% ipython --no-banner

In [1]: import numpy as np

In [2]: np.set_printoptions(precision=2, suppress=True, linewidth=140, sign=" ")

In [3]: J = np.loadtxt("a.csv", delimiter=",")

In [4]: J
Out[4]: 
array([[ 0.18,  0.27,  0.27],
       [ 0.27,  0.41,  0.41],
       [ 0.27,  0.41,  0.41]])

In [5]: # row 2 repeats row 1

In [6]: np.round(np.linalg.det(J.T), 2)
Out[6]: np.float64(0.0)

In [7]: round(np.linalg.eigvals(J).sum().real, 2)
Out[7]: np.float64(1.0)

In [8]: x0 = np.array([5, 6, 8])

In [9]: np.trace(J)
Out[9]: np.float64(1.0)

In [10]: J @ J @ x0
Out[10]: array([ 4.73,  7.09,  7.09])

In [11]: J @ x0
Out[11]: array([ 4.73,  7.09,  7.09])

In [12]: U, s, Vh = np.linalg.svd(J)

In [13]: np.argmax(s[:-1] / (s[1:] + 1e-6)) + 1
Out[13]: np.int64(1)

In [14]: B = U[:, :1] @ np.diag(s[:1]) @ Vh[:1]

In [15]: round(np.linalg.norm(J - B, 2), 2), round(s[1], 2)
Out[15]: (np.float64(0.0), np.float64(0.0))

In [16]: round(np.abs(J - B).max(), 2)
Out[16]: np.float64(0.0)

In [17]: np.round(J[1] @ J[2], 2)
Out[17]: np.float64(0.41)

In [18]: round(float(np.linalg.norm(J, 1)), 2), round(np.linalg.norm(J, np.inf), 2)
Out[18]: (1.09, np.float64(1.09))

In [19]: round(float(np.linalg.norm(J[1], 1)), 2), np.round(np.linalg.norm(J[1], np.inf), 2)
Out[19]: (1.09, np.float64(0.41))

In [20]: np.round(np.linalg.norm(J) ** 2 / np.linalg.norm(J, 2) ** 2, 2)
Out[20]: np.float64(1.0)

In [21]: np.linalg.norm(J, axis=1)
Out[21]: array([ 0.43,  0.64,  0.64])

In [22]: f, g = J[2], J[0]

In [23]: round(f @ f, 2)
Out[23]: np.float64(0.41)

In [24]: p = (f @ g) / (f @ f) * f

In [25]: np.outer(f, g)
Out[25]: 
array([[ 0.05,  0.07,  0.07],
       [ 0.07,  0.11,  0.11],
       [ 0.07,  0.11,  0.11]])

In [26]: round(np.linalg.norm(f + g) ** 2 + np.linalg.norm(f - g) ** 2, 2)
Out[26]: np.float64(1.18)

In [27]: p
Out[27]: array([ 0.18,  0.27,  0.27])

In [28]: np.linalg.matrix_rank(np.outer(f, g))
Out[28]: np.int64(1)

In [29]: M = np.load("case11.npy")

In [30]: M
Out[30]: 
array([[ 1.3 ,  0.53, -0.75,  1.33, -0.12, -1.56,  1.82,  0.2 ],
       [ 0.18,  0.18, -0.54, -0.21,  0.51, -0.3 ,  0.42,  0.06],
       [ 0.16,  0.38, -1.38, -1.  ,  1.54, -0.44,  0.72,  0.12],
       [-2.48, -0.61, -0.21, -4.02,  2.21,  2.66, -2.84, -0.26],
       [ 1.72,  0.62, -0.66,  2.06, -0.56, -2.  ,  2.28,  0.24],
       [ 0.  ,  0.33, -1.35, -1.22,  1.63, -0.26,  0.52,  0.1 ],
       [-1.04,  0.17, -1.83, -3.26,  3.03,  0.78, -0.52,  0.02]])

In [31]: round(np.trace(np.linalg.pinv(M) @ M), 2)
Out[31]: np.float64(2.0)

In [32]: np.round(M @ np.linalg.pinv(M) @ M, 2) + 0
Out[32]: 
array([[ 1.3 ,  0.53, -0.75,  1.33, -0.12, -1.56,  1.82,  0.2 ],
       [ 0.18,  0.18, -0.54, -0.21,  0.51, -0.3 ,  0.42,  0.06],
       [ 0.16,  0.38, -1.38, -1.  ,  1.54, -0.44,  0.72,  0.12],
       [-2.48, -0.61, -0.21, -4.02,  2.21,  2.66, -2.84, -0.26],
       [ 1.72,  0.62, -0.66,  2.06, -0.56, -2.  ,  2.28,  0.24],
       [ 0.  ,  0.33, -1.35, -1.22,  1.63, -0.26,  0.52,  0.1 ],
       [-1.04,  0.17, -1.83, -3.26,  3.03,  0.78, -0.52,  0.02]])

In [33]: np.allclose(M[:-1].T @ np.linalg.lstsq(M[:-1].T, M[-1])[0], M[-1])
Out[33]: True

In [34]: rng = np.random.default_rng(116092)

In [35]: z = rng.permutation(3)

In [36]: z
Out[36]: array([ 2,  0,  1])

In [37]: B = J[z][:, z]

In [38]: B
Out[38]: 
array([[ 0.41,  0.27,  0.41],
       [ 0.27,  0.18,  0.27],
       [ 0.41,  0.27,  0.41]])

In [39]: round(np.linalg.det(B), 2), np.round(np.linalg.det(J[z]), 2)
Out[39]: (np.float64(0.0), np.float64(0.0))

In [40]: np.diag(B)
Out[40]: array([ 0.41,  0.18,  0.41])

In [41]: np.round(np.sort(np.abs(np.linalg.eigvals(B))), 2) + 0
Out[41]: array([ 0.,  0.,  1.])

In [42]: feats = np.array([[-0.4, 0.1, -0.3, 0.5, -1.9, -1.4, -0.5, -1.2, 1.4, -0.5, -2.9],
    ...:     [-2.0, 1.9, -0.1, 0.7, 2.0, 0.1, 0.4, 0.9, 1.1, -0.2, -1.4],
    ...:     [-2.1, -0.5, 0.6, -0.8, 0.0, 0.6, -0.4, 0.5, 1.2, -1.0, -1.4],
    ...:     [-0.8, 0.8, -1.2, -0.3, 1.5, -0.2, -1.1, 2.2, -0.4, -0.3, 0.3],
    ...:     [0.4, -0.3, 0.1, 0.8, 0.7, -0.8, 0.2, 0.0, 0.4, 0.3, 0.1],
    ...:     [0.7, 2.0, 0.4, -0.2, 0.1, -0.1, -0.8, 1.8, -0.5, 0.3, 0.8]])

In [43]: feats
Out[43]: 
array([[-0.4,  0.1, -0.3,  0.5, -1.9, -1.4, -0.5, -1.2,  1.4, -0.5, -2.9],
       [-2. ,  1.9, -0.1,  0.7,  2. ,  0.1,  0.4,  0.9,  1.1, -0.2, -1.4],
       [-2.1, -0.5,  0.6, -0.8,  0. ,  0.6, -0.4,  0.5,  1.2, -1. , -1.4],
       [-0.8,  0.8, -1.2, -0.3,  1.5, -0.2, -1.1,  2.2, -0.4, -0.3,  0.3],
       [ 0.4, -0.3,  0.1,  0.8,  0.7, -0.8,  0.2,  0. ,  0.4,  0.3,  0.1],
       [ 0.7,  2. ,  0.4, -0.2,  0.1, -0.1, -0.8,  1.8, -0.5,  0.3,  0.8]])

In [44]: f = np.array([3, 2, -2])

In [45]: np.round(np.convolve(feats[2], f), 2) + 0
Out[45]: array([-6.3, -5.7,  5. , -0.2, -2.8,  3.4,  0. , -0.5,  5.4, -1.6, -8.6, -0.8,  2.8])

In [46]: X = np.array([[4, 2, 2, 2, 4, 2, 4],
    ...:     [2, 1, 1, 1, 2, 1, 2],
    ...:     [2, 1, 1, 1, 2, 1, 2],
    ...:     [2, 1, 1, 1, 2, 1, 2],
    ...:     [4, 2, 2, 2, 4, 2, 4],
    ...:     [2, 1, 1, 1, 2, 1, 2],
    ...:     [4, 2, 2, 2, 4, 2, 4]])

In [47]: # column 2 repeats column 1

In [48]: x0 = np.array([3, -6, -8, 3, 2, 1, -1])

In [49]: a = np.maximum(X @ x0, 0)

In [50]: np.tanh(X @ x0)
Out[50]: array([-1.  , -0.96, -0.96, -0.96, -1.  , -0.96, -1.  ])

In [51]: U, s, Vh = np.linalg.svd(X)

In [52]: s.round(2) + 0
Out[52]: array([ 16.,   0.,   0.,   0.,   0.,   0.,   0.])

In [53]: np.argmax(s[:-1] / (s[1:] + 1e-6)) + 1
Out[53]: np.int64(1)

In [54]: B = U[:, :1] @ np.diag(s[:1]) @ Vh[:1]

In [55]: round(np.linalg.norm(X - B) / np.linalg.norm(X), 2)
Out[55]: np.float64(0.0)

In [56]: round(np.linalg.norm(X - B, 2), 2), round(s[1], 2)
Out[56]: (np.float64(0.0), np.float64(0.0))

In [57]: np.linalg.matrix_rank(B)
Out[57]: np.int64(1)

In [58]: A = np.array([[5, 0, 2, 9, 9, 7, 5, 1, 1, 7],
    ...:     [9, 9, 4, 3, 3, 4, 4, 1, 7, 4],
    ...:     [4, 4, 2, 8, 3, 4, 8, 0, 4, 1],
    ...:     [9, 8, 1, 2, 2, 9, 5, 5, 3, 9],
    ...:     [0, 7, 3, 2, 1, 6, 0, 8, 1, 2],
    ...:     [6, 5, 1, 9, 6, 1, 5, 2, 3, 1],
    ...:     [9, 4, 0, 1, 1, 1, 3, 8, 6, 8],
    ...:     [5, 8, 4, 7, 8, 3, 8, 2, 4, 0],
    ...:     [7, 9, 3, 2, 5, 2, 4, 6, 8, 8],
    ...:     [9, 4, 0, 8, 6, 9, 0, 0, 0, 4]])

In [59]: A
Out[59]: 
array([[ 5,  0,  2,  9,  9,  7,  5,  1,  1,  7],
       [ 9,  9,  4,  3,  3,  4,  4,  1,  7,  4],
       [ 4,  4,  2,  8,  3,  4,  8,  0,  4,  1],
       [ 9,  8,  1,  2,  2,  9,  5,  5,  3,  9],
       [ 0,  7,  3,  2,  1,  6,  0,  8,  1,  2],
       [ 6,  5,  1,  9,  6,  1,  5,  2,  3,  1],
       [ 9,  4,  0,  1,  1,  1,  3,  8,  6,  8],
       [ 5,  8,  4,  7,  8,  3,  8,  2,  4,  0],
       [ 7,  9,  3,  2,  5,  2,  4,  6,  8,  8],
       [ 9,  4,  0,  8,  6,  9,  0,  0,  0,  4]])

In [60]: np.allclose(A @ A.T, A.T @ A)
Out[60]: False

In [61]: A @ A
Out[61]: 
array([[ 276,  243,   64,  230,  180,  258,  148,  184,  112,  219],
       [ 319,  265,  103,  245,  224,  221,  196,  141,  196,  244],
       [ 269,  221,   61,  146,  131,  171,  152,  168,  159,  228],
       [ 365,  274,   98,  320,  282,  245,  207,  129,  178,  227],
       [ 194,  209,   80,  179,  152,  114,  160,   59,  126,   73],
       [ 251,  235,   79,  149,  144,  210,  151,  168,  143,  225],
       [ 277,  218,   89,  241,  247,  206,  168,  104,  142,  195],
       [ 304,  299,  104,  188,  165,  219,  195,  210,  203,  249],
       [ 352,  322,  123,  272,  260,  257,  207,  162,  211,  246],
       [ 243,  203,   69,  234,  193,  232,  146,  119,   94,  188]])

In [62]: (A - A.T) / 2
Out[62]: 
array([[ 0. , -4.5, -1. ,  0. ,  4.5,  0.5, -2. , -2. , -3. , -1. ],
       [ 4.5,  0. ,  0. , -2.5, -2. , -0.5,  0. , -3.5, -1. ,  0. ],
       [ 1. ,  0. ,  0. ,  3.5,  0. ,  1.5,  4. , -2. ,  0.5,  0.5],
       [ 0. ,  2.5, -3.5,  0. ,  0. ,  0. ,  2. , -1. ,  0.5,  0.5],
       [-4.5,  2. ,  0. ,  0. ,  0. ,  0. , -0.5,  0. , -2. , -2. ],
       [-0.5,  0.5, -1.5,  0. ,  0. ,  0. ,  2. , -0.5,  0.5, -4. ],
       [ 2. ,  0. , -4. , -2. ,  0.5, -2. ,  0. ,  0. ,  1. ,  4. ],
       [ 2. ,  3.5,  2. ,  1. ,  0. ,  0.5,  0. ,  0. , -1. ,  0. ],
       [ 3. ,  1. , -0.5, -0.5,  2. , -0.5, -1. ,  1. ,  0. ,  4. ],
       [ 1. ,  0. , -0.5, -0.5,  2. ,  4. , -4. ,  0. , -4. ,  0. ]])

In [63]: z = rng.integers(0, 3, 9)

In [64]: E = (z[:, None] == z) * -3 + np.eye(9)

In [65]: E
Out[65]: 
array([[-2.,  0., -3., -3., -3.,  0., -3., -3., -3.],
       [ 0., -2.,  0.,  0.,  0.,  0.,  0.,  0.,  0.],
       [-3.,  0., -2., -3., -3.,  0., -3., -3., -3.],
       [-3.,  0., -3., -2., -3.,  0., -3., -3., -3.],
       [-3.,  0., -3., -3., -2.,  0., -3., -3., -3.],
       [ 0.,  0.,  0.,  0.,  0., -2.,  0.,  0.,  0.],
       [-3.,  0., -3., -3., -3.,  0., -2., -3., -3.],
       [-3.,  0., -3., -3., -3.,  0., -3., -2., -3.],
       [-3.,  0., -3., -3., -3.,  0., -3., -3., -2.]])

In [66]: # symmetric, so the eigenvalues are real

In [67]: np.round(np.linalg.eigvalsh(E).min(), 2)
Out[67]: np.float64(-20.0)

In [68]: [round(float(np.linalg.det(E[:i, :i])), 2) + 0 for i in range(1, 10)]
Out[68]: [-2.0, 4.0, 10.0, 16.0, 22.0, -44.0, -56.0, -68.0, -80.0]

In [69]: ev, vecs = np.linalg.eigh(E)

In [70]: x0 = np.array([3, -3, 2, 2, -2, 1, 0, -1, 1])

In [71]: round(x0 @ E @ x0 / (x0 @ x0), 2), ev[0], round(ev[-1], 2)
Out[71]: (np.float64(-2.18), np.float64(-20.0), np.float64(1.0))

In [72]: np.round(vecs * np.maximum(ev, 0) @ vecs.T, 2) + 0
Out[72]: 
array([[ 0.86,  0.  , -0.14, -0.14, -0.14,  0.  , -0.14, -0.14, -0.14],
       [ 0.  ,  0.  ,  0.  ,  0.  ,  0.  ,  0.  ,  0.  ,  0.  ,  0.  ],
       [-0.14,  0.  ,  0.86, -0.14, -0.14,  0.  , -0.14, -0.14, -0.14],
       [-0.14,  0.  , -0.14,  0.86, -0.14,  0.  , -0.14, -0.14, -0.14],
       [-0.14,  0.  , -0.14, -0.14,  0.86,  0.  , -0.14, -0.14, -0.14],
       [ 0.  ,  0.  ,  0.  ,  0.  ,  0.  ,  0.  ,  0.  ,  0.  ,  0.  ],
       [-0.14,  0.  , -0.14, -0.14, -0.14,  0.  ,  0.86, -0.14, -0.14],
       [-0.14,  0.  , -0.14, -0.14, -0.14,  0.  , -0.14,  0.86, -0.14],
       [-0.14,  0.  , -0.14, -0.14, -0.14,  0.  , -0.14, -0.14,  0.86]])

In [73]: np.round(vecs * np.abs(ev) @ vecs.T, 2) + 0
Out[73]: 
array([[ 3.71,  0.  ,  2.71,  2.71,  2.71,  0.  ,  2.71,  2.71,  2.71],
       [ 0.  ,  2.  ,  0.  ,  0.  ,  0.  ,  0.  ,  0.  ,  0.  ,  0.  ],
       [ 2.71,  0.  ,  3.71,  2.71,  2.71,  0.  ,  2.71,  2.71,  2.71],
       [ 2.71,  0.  ,  2.71,  3.71,  2.71,  0.  ,  2.71,  2.71,  2.71],
       [ 2.71,  0.  ,  2.71,  2.71,  3.71,  0.  ,  2.71,  2.71,  2.71],
       [ 0.  ,  0.  ,  0.  ,  0.  ,  0.  ,  2.  ,  0.  ,  0.  ,  0.  ],
       [ 2.71,  0.  ,  2.71,  2.71,  2.71,  0.  ,  3.71,  2.71,  2.71],
       [ 2.71,  0.  ,  2.71,  2.71,  2.71,  0.  ,  2.71,  3.71,  2.71],
       [ 2.71,  0.  ,  2.71,  2.71,  2.71,  0.  ,  2.71,  2.71,  3.71]])
